% ipython --no-banner

In [1]: import numpy as np

In [2]: import numpy.linalg as la

In [3]: np.set_printoptions(suppress=True, linewidth=200)

In [4]: J = np.loadtxt("test11.csv", delimiter=",")

In [5]: J
Out[5]: 
array([[0., 0., 0., 0., 0., 1., 1., 1., 0.],
       [0., 0., 0., 0., 1., 0., 0., 0., 1.],
       [0., 0., 0., 1., 1., 0., 0., 0., 1.],
       [0., 0., 1., 0., 1., 0., 0., 0., 1.],
       [0., 1., 1., 1., 0., 0., 0., 0., 1.],
       [1., 0., 0., 0., 0., 0., 1., 1., 0.],
       [1., 0., 0., 0., 0., 1., 0., 1., 0.],
       [1., 0., 0., 0., 0., 1., 1., 0., 0.],
       [0., 1., 1., 1., 1., 0., 0., 0., 0.]])

In [6]: # 2 blocks once reordered

In [7]: np.trace(J @ J @ J) // 6
Out[7]: np.float64(9.0)

In [8]: np.argwhere(np.triu(J))
Out[8]: 
array([[0, 5],
       [0, 6],
       [0, 7],
       [1, 4],
       [1, 8],
       [2, 3],
       [2, 4],
       [2, 8],
       [3, 4],
       [3, 8],
       [4, 8],
       [5, 6],
       [5, 7],
       [6, 7]])

In [9]: Lm = np.diag(J.sum(axis=1)) - J

In [10]: Lm @ np.ones(9)
Out[10]: array([0., 0., 0., 0., 0., 0., 0., 0., 0.])

In [11]: ev, vecs = la.eigvalsh(J)
Traceback (most recent call last):
  Cell In[11], line 1
    ev, vecs = la.eigvalsh(J)
ValueError: too many values to unpack (expected 2)


In [12]: ev, vecs = la.eigh(J)

In [13]: ev.round(3)
Out[13]: array([-1.681, -1.   , -1.   , -1.   , -1.   , -1.   ,  0.358,  3.   ,  3.323])

In [14]: round(ev.sum(), 3), np.trace(J)
Out[14]: (np.float64(0.0), np.float64(0.0))

In [15]: (ev > 1e-8).sum(), (ev < -1e-8).sum()
Out[15]: (np.int64(3), np.int64(6))

In [16]: np.unique(ev.round(6) + 0, return_counts=True)[1]
Out[16]: array([1, 5, 1, 1, 1])

In [17]: np.round(vecs.T @ vecs, 3) + 0
Out[17]: 
array([[1., 0., 0., 0., 0., 0., 0., 0., 0.],
       [0., 1., 0., 0., 0., 0., 0., 0., 0.],
       [0., 0., 1., 0., 0., 0., 0., 0., 0.],
       [0., 0., 0., 1., 0., 0., 0., 0., 0.],
       [0., 0., 0., 0., 1., 0., 0., 0., 0.],
       [0., 0., 0., 0., 0., 1., 0., 0., 0.],
       [0., 0., 0., 0., 0., 0., 1., 0., 0.],
       [0., 0., 0., 0., 0., 0., 0., 1., 0.],
       [0., 0., 0., 0., 0., 0., 0., 0., 1.]])

In [18]: r0, r1 = J[0], J[6]

In [19]: r0 @ r0
Out[19]: np.float64(3.0)

In [20]: r0 @ r1
Out[20]: np.float64(2.0)

In [21]: p = (r0 @ r1) / (r0 @ r0) * r0

In [22]: np.outer(r0, r1)
Out[22]: 
array([[0., 0., 0., 0., 0., 0., 0., 0., 0.],
       [0., 0., 0., 0., 0., 0., 0., 0., 0.],
       [0., 0., 0., 0., 0., 0., 0., 0., 0.],
       [0., 0., 0., 0., 0., 0., 0., 0., 0.],
       [0., 0., 0., 0., 0., 0., 0., 0., 0.],
       [1., 0., 0., 0., 0., 1., 0., 1., 0.],
       [1., 0., 0., 0., 0., 1., 0., 1., 0.],
       [1., 0., 0., 0., 0., 1., 0., 1., 0.],
       [0., 0., 0., 0., 0., 0., 0., 0., 0.]])

In [23]: la.matrix_rank(np.outer(r0, r1))
Out[23]: np.int64(1)

In [24]: mat = np.load("mat.npy")

In [25]: mat
Out[25]: 
array([[ 9, 22, 21,  4, 13, 18, 15, 17, 12, 22, 18, 13, 18],
       [ 5,  4, 13,  0,  9,  6,  5,  7,  0,  4,  2,  0, 10],
       [ 7,  3,  4,  0,  6,  2,  0,  4,  0,  5,  0,  4, 10],
       [ 6,  1,  6,  0,  9,  0,  0,  3,  0,  0,  0,  0, 15],
       [ 8, 14,  0,  7,  8,  4,  0,  6,  8,  0, 13, 13, 19],
       [ 0,  0, 15,  0,  3,  4,  8,  3,  0,  0,  0,  0,  0],
       [ 1,  0,  7,  0,  3,  0,  0,  0,  0,  0,  0,  0,  0],
       [ 0,  0,  0,  0,  0,  0,  0,  0,  0,  0,  0,  0,  0],
       [ 1,  0,  0,  0,  0,  0,  0,  0,  0,  0,  0,  0,  0],
       [ 5,  0,  2,  0,  7,  0,  0,  1,  0,  0,  0,  0, 12],
       [ 1,  6, 10,  0,  6,  8,  1,  7,  1,  0, 14,  1,  2],
       [ 6,  3,  5,  0,  7,  2,  0,  4,  0,  1,  0,  2, 11],
       [ 7,  4, 11,  0,  7,  6,  3,  7,  0, 12,  0,  3,  8],
       [10, 30, 19, 10, 15, 20, 12, 19, 19, 20, 28, 19, 25],
       [ 0,  0,  0,  0,  0,  0,  0,  0,  0,  0,  0,  0,  0],
       [ 1,  0,  0,  0,  0,  0,  0,  0,  0,  0,  0,  0,  0],
       [ 0,  0,  0,  0,  0,  0,  0,  0,  0,  0,  0,  0,  0],
       [ 7,  8,  6,  1,  9,  4,  0,  6,  2,  2,  5,  5, 16],
       [ 4,  8,  3,  2,  7,  4,  0,  5,  3,  0, 12,  5, 11],
       [ 5,  8, 17,  0, 10, 10, 10, 10,  1,  8,  7,  1, 10],
       [ 0,  4,  7,  0,  5,  6,  0,  5,  0,  0, 16,  0,  0],
       [ 8, 23, 14,  7, 11, 16,  6, 15, 14, 15, 23, 16, 17],
       [ 4,  0,  4,  0,  5,  0,  0,  0,  0,  0,  0,  0,  5],
       [ 0,  0,  3,  0,  0,  0,  0,  0,  0,  0,  0,  0,  0],
       [ 7, 22, 23,  4, 15, 18, 17, 17, 12, 14, 22,  9, 20],
       [ 4,  8, 12,  0,  6, 10,  4,  9,  2,  8, 10,  5,  3],
       [ 2,  0,  5,  0,  5,  0,  0,  0,  0,  0,  0,  0,  3],
       [ 8,  5,  8,  0,  8,  4,  0,  6,  0,  9,  0,  4, 13],
       [ 1,  8, 15,  0,  9, 10,  7,  9,  2,  0, 16,  0,  6],
       [ 6, 12,  5,  3,  6,  8,  0,  8,  6,  6, 13, 11,  9],
       [ 2,  0,  9,  0,  6,  2,  0,  3,  0,  0,  0,  0,  3],
       [ 0,  0,  0,  0,  0,  0,  0,  0,  0,  0,  0,  0,  0],
       [ 3, 11, 10,  1,  7, 10,  1,  9,  5,  1, 17,  6,  6],
       [ 0,  0,  0,  0,  1,  0,  0,  0,  0,  0,  0,  0,  0],
       [ 0,  0,  9,  0,  3,  4,  0,  3,  0,  0,  6,  0,  0],
       [ 2,  0,  6,  0,  6,  2,  0,  3,  0,  0,  4,  0,  5],
       [ 0,  0, 12,  0,  5,  0,  4,  1,  0,  0,  0,  0,  0],
       [ 5, 15, 18,  1, 11, 14, 11, 13,  7,  9, 17,  6, 12],
       [ 0,  0,  0,  0,  0,  0,  0,  0,  0,  0,  0,  0,  0],
       [ 0,  0,  0,  0,  2,  0,  0,  0,  0,  0,  4,  0,  0],
       [ 0,  0,  0,  0,  3,  0,  0,  0,  0,  0,  0,  0,  1],
       [ 3,  0,  0,  0,  0,  0,  0,  0,  0,  0,  0,  3,  0],
       [ 3,  5,  7,  0,  8,  4,  0,  5,  0,  0,  9,  0, 10],
       [ 0,  0,  0,  0,  0,  0,  0,  0,  0,  0,  0,  0,  0],
       [ 5,  3,  0,  3,  4,  0,  0,  0,  0,  0,  5,  6, 12],
       [ 0,  0,  0,  0,  0,  0,  0,  0,  0,  0,  0,  0,  0]])

In [26]: lab = mat[:, 0] > np.median(mat[:, 0])

In [27]: r0 = mat[lab].mean(axis=0) - mat[~lab].mean(axis=0)

In [28]: lab.astype(int)
Out[28]: array([1, 1, 1, 1, 1, 0, 0, 0, 0, 1, 0, 1, 1, 1, 0, 0, 0, 1, 1, 1, 0, 1, 1, 0, 1, 1, 0, 1, 0, 1, 0, 0, 1, 0, 0, 0, 0, 1, 0, 0, 0, 1, 1, 0, 1, 0])

In [29]: r0.round(3)
Out[29]: array([ 5.391,  8.304,  4.783,  1.87 ,  5.696,  5.391,  2.783,  5.957,  3.826,  5.913,  6.13 ,  5.652, 10.957])

In [30]: Xs = (mat - mat.mean(axis=0)) / mat.std(axis=0)

In [31]: np.round(Xs.std(axis=0), 3)
Out[31]: array([1., 1., 1., 1., 1., 1., 1., 1., 1., 1., 1., 1., 1.])

In [32]: np.argwhere(np.abs(Xs) > 2)
Out[32]: 
array([[ 0,  1],
       [ 0,  2],
       [ 0,  5],
       [ 0,  6],
       [ 0,  7],
       [ 0,  8],
       [ 0,  9],
       [ 0, 11],
       [ 4,  3],
       [ 4, 11],
       [13,  0],
       [13,  1],
       [13,  3],
       [13,  4],
       [13,  5],
       [13,  6],
       [13,  7],
       [13,  8],
       [13,  9],
       [13, 10],
       [13, 11],
       [13, 12],
       [21,  1],
       [21,  3],
       [21,  5],
       [21,  7],
       [21,  8],
       [21,  9],
       [21, 10],
       [21, 11],
       [24,  1],
       [24,  2],
       [24,  4],
       [24,  5],
       [24,  6],
       [24,  7],
       [24,  8],
       [24, 10],
       [37,  6]])

In [33]: c = la.lstsq(np.delete(Xs, 5, axis=1), Xs[:, 5])[0]

In [34]: np.abs(c).argmax()
Out[34]: np.int64(6)

In [35]: round(float(1 - np.var(Xs[:, 5] - np.delete(Xs, 5, axis=1) @ c)), 3)
Out[35]: 0.996

In [36]: theta = np.radians(72)

In [37]: Rm = np.eye(13)

In [38]: Rm[9, 9] = Rm[6, 6] = np.cos(theta)

In [39]: Rm[9, 6], Rm[6, 9] = -np.sin(theta), np.sin(theta)

In [40]: Y = mat @ Rm.T

In [41]: np.allclose(la.norm(mat, axis=1), la.norm(Y, axis=1))
Out[41]: True

In [42]: x0 = np.array([0, 1, 1, 0, 1, 0, 2, 0, 2, 0, 0, 1, 0])

In [43]: h = np.maximum(mat @ x0, 0)

In [44]: np.round(np.tanh(mat @ x0), 3)
Out[44]: 
array([1.   , 1.   , 1.   , 1.   , 1.   , 1.   , 1.   , 0.   , 0.   , 1.   , 1.   , 1.   , 1.   , 1.   , 0.   , 0.   , 0.   , 1.   , 1.   , 1.   , 1.   , 1.   , 1.   , 0.995, 1.   , 1.   , 1.   ,
       1.   , 1.   , 1.   , 1.   , 0.   , 1.   , 0.762, 1.   , 1.   , 1.   , 1.   , 0.   , 0.964, 0.995, 0.995, 1.   , 0.   , 1.   , 0.   ])

In [45]: mat.T @ h
Out[45]: array([ 7622, 17876, 17572,  3934, 12741, 14254,  9134, 13950,  9149, 11755, 18188, 10109, 16909])

In [46]: np.maximum(mat @ x0, 0) - np.maximum(-mat @ x0, 0)
Out[46]: 
array([123,  36,  17,  16,  51,  34,  10,   0,   0,   9,  27,  17,  31, 145,   0,   0,   0,  32,  29,  58,  16, 104,   9,   3, 127,  43,  10,  25,  50,  46,  15,   0,  46,   1,  12,  12,  25,  86,
         0,   2,   3,   3,  20,   0,  13,   0])

In [47]: W0 = np.array([[-6, 9, 1, 6, -1],
    ...:     [-7, 9, -4, 1, -7],
    ...:     [0, 2, -2, -6, 0],
    ...:     [-1, 2, 9, -8, 2],
    ...:     [8, -2, 1, -3, -6],
    ...:     [1, -7, 4, -4, -9],
    ...:     [-41, 54, -19, 11, -36]])

In [48]: # row 6 dominates

In [49]: Y = W0 / la.norm(W0, axis=1, keepdims=True)

In [50]: C2 = Y @ Y.T

In [51]: (np.abs(C2) > 0.9).astype(int)
Out[51]: 
array([[1, 0, 0, 0, 0, 0, 0],
       [0, 1, 0, 0, 0, 0, 1],
       [0, 0, 1, 0, 0, 0, 0],
       [0, 0, 0, 1, 0, 0, 0],
       [0, 0, 0, 0, 1, 0, 0],
       [0, 0, 0, 0, 0, 1, 0],
       [0, 1, 0, 0, 0, 0, 1]])

In [52]: np.round(la.norm(Y, axis=1), 3)
Out[52]: array([1., 1., 1., 1., 1., 1., 1.])

In [53]: (C2 - 2 * np.eye(7)).round(6).argmax(axis=1)
Out[53]: array([6, 6, 3, 2, 5, 4, 1])

In [54]: hat = W0 @ la.solve(W0.T @ W0, W0.T)

In [55]: np.round(np.diag(hat), 3)
Out[55]: array([0.553, 0.054, 0.567, 0.942, 0.998, 0.926, 0.959])

In [56]: np.round(hat @ W0[:, 4], 3) + 0
Out[56]: array([ -1.,  -7.,   0.,   2.,  -6.,  -9., -36.])

In [57]: np.round(la.eigvalsh(hat), 3) + 0
Out[57]: array([0., 0., 1., 1., 1., 1., 1.])

In [58]: w1 = np.array([[1, 2, 0, 2, 0, 2],
    ...:     [0, 2, 0, 1, 1, 1],
    ...:     [0, 0, 0, 0, 1, 0],
    ...:     [2, 2, 1, 1, 0, 1],
    ...:     [0, 1, 1, 2, 1, 0]])

In [59]: c = np.array([1, 2, 1, 0, 2, 2])

In [60]: H = np.maximum(W0 @ w1 + c, 0)

In [61]: H
Out[61]: 
array([[ 7, 19,  6,  1, 11,  5],
       [ 0,  1,  0,  0,  0,  0],
       [ 0,  0,  0,  0,  2,  0],
       [ 0,  0,  0,  0, 15,  0],
       [ 3,  2,  0,  0,  0, 13],
       [ 0,  0,  0,  0,  0,  0],
       [ 0, 14,  0,  0,  1,  0]])

In [62]: la.matrix_rank(H)
Out[62]: np.int64(4)

In [63]: np.round((H > 0).mean(axis=0), 3)
Out[63]: array([0.286, 0.571, 0.143, 0.143, 0.571, 0.286])

In [64]: cent = np.array([[2, 0], [2, 0], [3, 0], [0, 0], [0, 0], [2, 0]])

In [65]: H @ cent
Out[65]: 
array([[80,  0],
       [ 2,  0],
       [ 0,  0],
       [ 0,  0],
       [36,  0],
       [ 0,  0],
       [28,  0]])

In [66]: arr = np.loadtxt("w.csv", delimiter=",")

In [67]: arr
Out[67]: 
array([[ 18.,   0.,  -9., -21., -21.,   9.,  15.,  -6.,   3.,  -9.,  -6.,  27.,  27.,  21., -18., -21.],
       [  5.,  -4.,   1.,   1.,  -1.,   3.,  -5.,  -7.,  -6.,  -5.,   0.,   4.,  -8.,   0.,   7.,   0.],
       [  3., -12.,   9.,  17.,  11.,   3., -25., -17., -20.,  -9.,   4.,  -6., -42., -14.,  33.,  14.],
       [  0.,   0.,   0.,   0.,   0.,   0.,   0.,   0.,   0.,   0.,   0.,   0.,   0.,   0.,   0.,   0.],
       [ -8.,  -8.,  11.,  23.,  19.,  -3., -25.,  -8., -15.,  -1.,   6., -19., -43., -21.,  32.,  21.],
       [ -9.,  12.,  -6., -10.,  -4.,  -6.,  20.,  19.,  19.,  12.,  -2.,  -3.,  33.,   7., -27.,  -7.],
       [ 21., -12.,   0.,  -4., -10.,  12., -10., -23., -17., -18.,  -2.,  21., -15.,   7.,  15.,  -7.],
       [ 28.,  -8.,  -7., -19., -23.,  15.,   5., -20.,  -9., -19.,  -6.,  35.,  11.,  21.,  -4., -21.]])

In [68]: # rows and columns are dependent

In [69]: U, sigma, vt = la.svd(arr)

In [70]: np.argmax(sigma[:-1] / (sigma[1:] + 1e-6)) + 1
Out[70]: np.int64(2)

In [71]: Y = U[:, :2] @ np.diag(sigma[:2]) @ vt[:2]

In [72]: Y.round(3) + 0
Out[72]: 
array([[ 18.,   0.,  -9., -21., -21.,   9.,  15.,  -6.,   3.,  -9.,  -6.,  27.,  27.,  21., -18., -21.],
       [  5.,  -4.,   1.,   1.,  -1.,   3.,  -5.,  -7.,  -6.,  -5.,   0.,   4.,  -8.,   0.,   7.,   0.],
       [  3., -12.,   9.,  17.,  11.,   3., -25., -17., -20.,  -9.,   4.,  -6., -42., -14.,  33.,  14.],
       [  0.,   0.,   0.,   0.,   0.,   0.,   0.,   0.,   0.,   0.,   0.,   0.,   0.,   0.,   0.,   0.],
       [ -8.,  -8.,  11.,  23.,  19.,  -3., -25.,  -8., -15.,  -1.,   6., -19., -43., -21.,  32.,  21.],
       [ -9.,  12.,  -6., -10.,  -4.,  -6.,  20.,  19.,  19.,  12.,  -2.,  -3.,  33.,   7., -27.,  -7.],
       [ 21., -12.,   0.,  -4., -10.,  12., -10., -23., -17., -18.,  -2.,  21., -15.,   7.,  15.,  -7.],
       [ 28.,  -8.,  -7., -19., -23.,  15.,   5., -20.,  -9., -19.,  -6.,  35.,  11.,  21.,  -4., -21.]])

In [73]: round(float(la.norm(arr - Y, 2)), 3), np.round(sigma[2], 3)
Out[73]: (0.0, np.float64(0.0))

In [74]: la.matrix_rank(Y)
Out[74]: np.int64(2)

In [75]: round(float(np.abs(arr - Y).max()), 3)
Out[75]: 0.0

In [76]: x0 = np.array([2, -2, -2, -2, -2, 1, -2, 0, -1, 1, -2, -1, 0, -1, -2, -1])

In [77]: h = np.maximum(arr @ x0, 0)

In [78]: np.round(np.tanh(arr @ x0), 3)
Out[78]: array([ 1.,  1., -1.,  0., -1.,  1.,  1.,  1.])

In [79]: np.maximum(arr @ x0, 0) - np.maximum(-arr @ x0, 0)
Out[79]: array([ 126.,   12.,  -48.,    0., -102.,    6.,   78.,  150.])

In [80]: m1 = np.load("sample0.npy")

In [81]: m1
Out[81]: 
array([[ 3.087, -1.033,  2.138, -2.024,  1.913, -2.985, -1.976,  1.018, -2.922, -3.134, -3.22 , -2.907],
       [ 2.917, -1.074,  2.004, -1.925,  1.994, -3.154, -2.171,  1.086, -3.12 , -3.033, -3.096, -2.957],
       [ 3.093, -1.105,  2.033, -2.018,  2.044, -3.006, -1.992,  1.117, -3.08 , -2.987, -2.896, -2.989],
       [ 2.928, -0.91 ,  1.789, -2.086,  2.058, -3.105, -2.025,  0.859, -3.041, -2.987, -3.026, -2.972],
       [ 3.   , -1.072,  2.025, -1.908,  1.979, -2.939, -2.136,  1.028, -3.028, -3.074, -2.883, -2.878],
       [ 0.921, -1.19 ,  3.099,  1.052,  1.028,  3.025, -1.901,  3.175,  0.999, -0.985, -0.952,  2.053],
       [ 0.896, -0.757,  2.861,  0.805,  0.986,  2.942, -1.939,  3.024,  1.148, -1.04 , -1.05 ,  1.879],
       [ 0.936, -0.814,  3.129,  1.021,  0.903,  3.077, -1.933,  2.96 ,  1.037, -0.999, -0.992,  2.057],
       [ 0.999, -0.983,  2.877,  1.065,  0.889,  3.141, -1.945,  3.016,  0.965, -1.07 , -1.024,  2.002],
       [ 0.755, -1.052,  3.048,  1.046,  1.058,  3.11 , -2.023,  3.093,  1.173, -1.073, -1.164,  2.013]])

In [82]: U, sigma, vt = la.svd(m1)

In [83]: sigma.round(3)
Out[83]: array([19.179, 14.454,  0.464,  0.355,  0.303,  0.274,  0.231,  0.147,  0.127,  0.073])

In [84]: np.argmax(sigma[:-1] / (sigma[1:] + 1e-6)) + 1
Out[84]: np.int64(2)

In [85]: Y = U[:, :2] @ np.diag(sigma[:2]) @ vt[:2]

In [86]: la.matrix_rank(Y)
Out[86]: np.int64(2)

In [87]: la.matrix_rank(m1, rtol=0.05)
Out[87]: np.int64(2)

In [88]: round(la.norm(m1 - Y) / la.norm(m1), 3)
Out[88]: np.float64(0.032)
